% python3 -q
>>> import numpy as np
>>> from numpy import linalg as LA
>>> np.set_printoptions(precision=2, suppress=True, linewidth=120)
>>> def rd(a):
...     return np.round(a, 2) + 0
... 
>>> X = np.loadtxt("sample13.csv", delimiter=",")
>>> X
array([[ 8.,  4., 11.,  9.,  4., 12.,  3.],
       [ 8.,  4., 11.,  9.,  4., 12.,  3.],
       [ 7.,  3.,  8.,  6.,  4.,  9.,  1.],
       [ 0.,  0.,  0.,  0.,  0.,  0.,  0.],
       [ 2.,  0.,  0.,  0.,  2.,  0.,  0.],
       [ 0.,  0.,  0.,  0.,  0.,  0.,  3.],
       [ 7.,  4., 11.,  9.,  3., 12.,  5.],
       [ 8.,  4., 11.,  9.,  4., 12.,  3.],
       [ 0.,  0.,  0.,  0.,  0.,  0.,  1.],
       [ 4.,  1.,  2.,  0.,  3.,  3.,  0.],
       [ 0.,  0.,  0.,  0.,  1.,  0.,  0.],
       [ 2.,  1.,  2.,  0.,  1.,  3.,  3.],
       [ 2.,  0.,  0.,  0.,  2.,  0.,  0.],
       [ 6.,  3.,  8.,  6.,  3.,  9.,  3.],
       [ 4.,  2.,  5.,  3.,  2.,  6.,  3.]])
>>> Uu, sigma, Vh = LA.svd(X, full_matrices=False)
>>> rd(np.cumsum(sigma ** 2) / np.sum(sigma ** 2))
array([0.98, 0.99, 1.  , 1.  , 1.  , 1.  , 1.  ])
>>> rd(sigma / sigma[0])
array([1.  , 0.12, 0.1 , 0.04, 0.01, 0.  , 0.  ])
>>> rd(Vh @ Vh.T)
array([[1., 0., 0., 0., 0., 0., 0.],
       [0., 1., 0., 0., 0., 0., 0.],
       [0., 0., 1., 0., 0., 0., 0.],
       [0., 0., 0., 1., 0., 0., 0.],
       [0., 0., 0., 0., 1., 0., 0.],
       [0., 0., 0., 0., 0., 1., 0.],
       [0., 0., 0., 0., 0., 0., 1.]])
>>> rd(Uu.T @ Uu)
array([[1., 0., 0., 0., 0., 0., 0.],
       [0., 1., 0., 0., 0., 0., 0.],
       [0., 0., 1., 0., 0., 0., 0.],
       [0., 0., 0., 1., 0., 0., 0.],
       [0., 0., 0., 0., 1., 0., 0.],
       [0., 0., 0., 0., 0., 1., 0.],
       [0., 0., 0., 0., 0., 0., 1.]])
>>> rd(Uu.T @ X @ Vh.T)
array([[49.34,  0.  ,  0.  ,  0.  ,  0.  ,  0.  ,  0.  ],
       [ 0.  ,  5.78,  0.  ,  0.  ,  0.  ,  0.  ,  0.  ],
       [ 0.  ,  0.  ,  4.79,  0.  ,  0.  ,  0.  ,  0.  ],
       [ 0.  ,  0.  ,  0.  ,  1.97,  0.  ,  0.  ,  0.  ],
       [ 0.  ,  0.  ,  0.  ,  0.  ,  0.68,  0.  ,  0.  ],
       [ 0.  ,  0.  ,  0.  ,  0.  ,  0.  ,  0.  ,  0.  ],
       [ 0.  ,  0.  ,  0.  ,  0.  ,  0.  ,  0.  ,  0.  ]])
>>> (sigma > 1e-8).sum()
np.int64(5)
>>> np.abs(Uu[:, 0]).round(6).argmax()
np.int64(0)
>>> Xs = X - X.mean(axis=1)
Traceback (most recent call last):
  File "<python-input-14>", line 1, in <module>
    Xs = X - X.mean(axis=1)
         ~~^~~~~~~~~~~~~~~~
ValueError: operands could not be broadcast together with shapes (15,7) (15,) 
>>> Xs = X - X.mean(axis=0)
>>> Uu, sigma, Vh = LA.svd(Xs, full_matrices=False)
>>> (np.sign(Uu[:, 0]) == np.sign(Uu[0, 0])).astype(int)
array([1, 1, 1, 0, 0, 0, 1, 1, 0, 0, 0, 0, 0, 1, 1])
>>> np.abs(Uu[:, 0]).argmax()
np.int64(0)
>>> rd(sigma ** 2 / (sigma ** 2).sum())
array([0.96, 0.03, 0.01, 0.  , 0.  , 0.  , 0.  ])
>>> rd(Vh[0] * np.sign(Vh[0, np.abs(Vh[0]).argmax()]))
array([0.34, 0.19, 0.53, 0.44, 0.14, 0.58, 0.13])
>>> rd((sigma ** 2).sum() ** 2 / (sigma ** 4).sum())
np.float64(1.08)
>>> D = LA.norm(X[:, None] - X[None], axis=-1)
>>> LA.matrix_rank(D ** 2)
np.int64(7)
>>> rd(LA.norm(X - X.mean(axis=0), axis=1))
array([12.05, 12.05,  6.94,  9.28,  8.35,  9.16, 12.  , 12.05,  9.13,  5.28,  9.09,  5.47,  8.35,  6.39,  1.54])
>>> D.mean(axis=1).argmax()
np.int64(6)
>>> np.unravel_index(D.round(6).argmax(), D.shape)
(np.int64(0), np.int64(3))
>>> np.flatnonzero(D[0] < D.mean() / 2)
array([0, 1, 6, 7])
>>> rng = np.random.default_rng(3914)
>>> Y = X + rng.integers(-2, 3, (15, 5)) @ rng.integers(-2, 3, (5, 7))
>>> Y
array([[ 3.,  4.,  7.,  6.,  7., 11.,  7.],
       [14.,  5.,  8., 15., 10., 16.,  2.],
       [ 3.,  2.,  8.,  9.,  9., 14.,  0.],
       [-1., -3.,  0.,  0.,  5., -3.,  6.],
       [ 7.,  4.,  2., -5., -2.,  4., -5.],
       [ 8.,  6., -4., -6., -2.,  2.,  1.],
       [10.,  5., 11.,  3.,  3., 10.,  8.],
       [ 4., -1., 17.,  8.,  2.,  6.,  7.],
       [-6., -5.,  2.,  1.,  6., -2.,  7.],
       [ 4., -3.,  1.,  7., 15.,  5.,  5.],
       [-4., -1.,  0.,  3.,  6.,  5., -1.],
       [-3., -4.,  9.,  3., -3., -1.,  3.],
       [ 0., -5., -2.,  7., 11., -3.,  7.],
       [ 1.,  1.,  5.,  6.,  4.,  4.,  8.],
       [-1., -2.,  8.,  9.,  6.,  8.,  3.]])
>>> LA.matrix_rank(Y - X, tol=1e-8)
np.int64(5)
>>> A = np.array([[0.0, 0.0, 0.0, 0.0, 0.0, 0.0, 0.0, 6.0],
...     [0.0, 0.0, 0.0, 0.0, 0.0, 0.0, 0.0, 3.0],
...     [0.0, 0.0, 0.0, 0.0, 0.0, 0.0, 0.0, 2.0],
...     [0.0, 0.0, 0.0, 0.0, 0.0, 0.0, 0.0, -8.0],
...     [0.0, 0.0, 0.0, 0.0, 0.0, 0.0, 0.0, 5.0],
...     [0.0, 0.0, 0.0, 0.0, 0.0, 0.0, 0.0, 9.0],
...     [0.0, 0.0, 0.0, 0.0, 0.0, 0.0, 0.0, 2.0],
...     [6.0, 3.0, 2.0, -8.0, 5.0, 9.0, 2.0, 0.0]])
>>> Uu, sigma, Vh = LA.svd(A)
>>> evecs = Vh[:(sigma > 1e-8).sum()]
>>> vec = A[0] + 2 * A[4] + rng.integers(2) * np.eye(8)[0]
>>> vec
array([ 1.,  0.,  0.,  0.,  0.,  0.,  0., 16.])
>>> LA.matrix_rank(np.vstack([A, vec]))
np.int64(3)
>>> rd(np.diag(evecs.T @ evecs))
array([0.16, 0.04, 0.02, 0.29, 0.11, 0.36, 0.02, 1.  ])
>>> np.allclose(evecs.T @ evecs @ vec, vec)
False
